% ipython --no-banner

In [1]: import numpy as np

In [2]: np.set_printoptions(precision=1, suppress=True, linewidth=200, sign=" ")

In [3]: W0 = np.load("out15.npy")

In [4]: W0
Out[4]: 
array([[ 0,  5,  3,  4,  5,  2,  3,  2,  2,  2,  3,  2,  4],
       [ 4,  4,  0,  1,  0,  4,  1,  4,  5,  2,  1,  3,  5],
       [ 5,  1,  2,  5,  4,  0,  3,  4,  5,  4,  5,  0,  4],
       [ 0,  5,  4,  4,  4,  3,  4,  4,  1,  3,  2,  3,  2],
       [ 2,  3,  2,  2,  0,  1,  3,  1,  2,  0,  4,  1,  4],
       [ 5,  3,  0,  2,  4,  5,  4,  1,  5,  4,  5,  0,  2],
       [ 0,  2,  4,  3,  5,  1,  5,  0,  3,  4,  2,  2,  4],
       [ 2,  2,  2,  4,  4,  5,  5,  3,  4,  3,  0,  0,  5],
       [ 1,  2,  0,  3,  1,  5,  5,  3,  3,  4,  4,  0,  2],
       [ 1,  0,  2,  2,  2,  5,  3,  3,  2,  0,  1,  4,  3],
       [ 1,  2,  3,  0,  3,  4,  2,  1,  3,  5,  4,  4,  2],
       [ 0,  3,  4,  4,  4,  0,  3,  0,  3,  3,  2,  5,  4],
       [ 5,  1,  3,  1,  3,  0,  5,  1,  2,  2,  4,  4,  2]])

In [5]: vec = np.array([0, 3, 0, 0, 0, 0, 2, 0, 3, 0, 2, 2, 0])

In [6]: rhs = W0 @ vec

In [7]: coef, lr = np.zeros(13), 1 / np.linalg.norm(W0, 2) ** 2

In [8]: for i in range(25):
   ...:     coef -= lr * W0.T @ (W0 @ coef - rhs)
   ...:     if i % 5 == 0: print(i, round(np.linalg.norm(W0 @ coef - rhs), 1))
   ...: 
0 17.1
5 14.8
10 12.9
15 11.4
20 10.1

In [9]: np.round(np.linalg.cond(W0), 1)
Out[9]: np.float64(93.9)
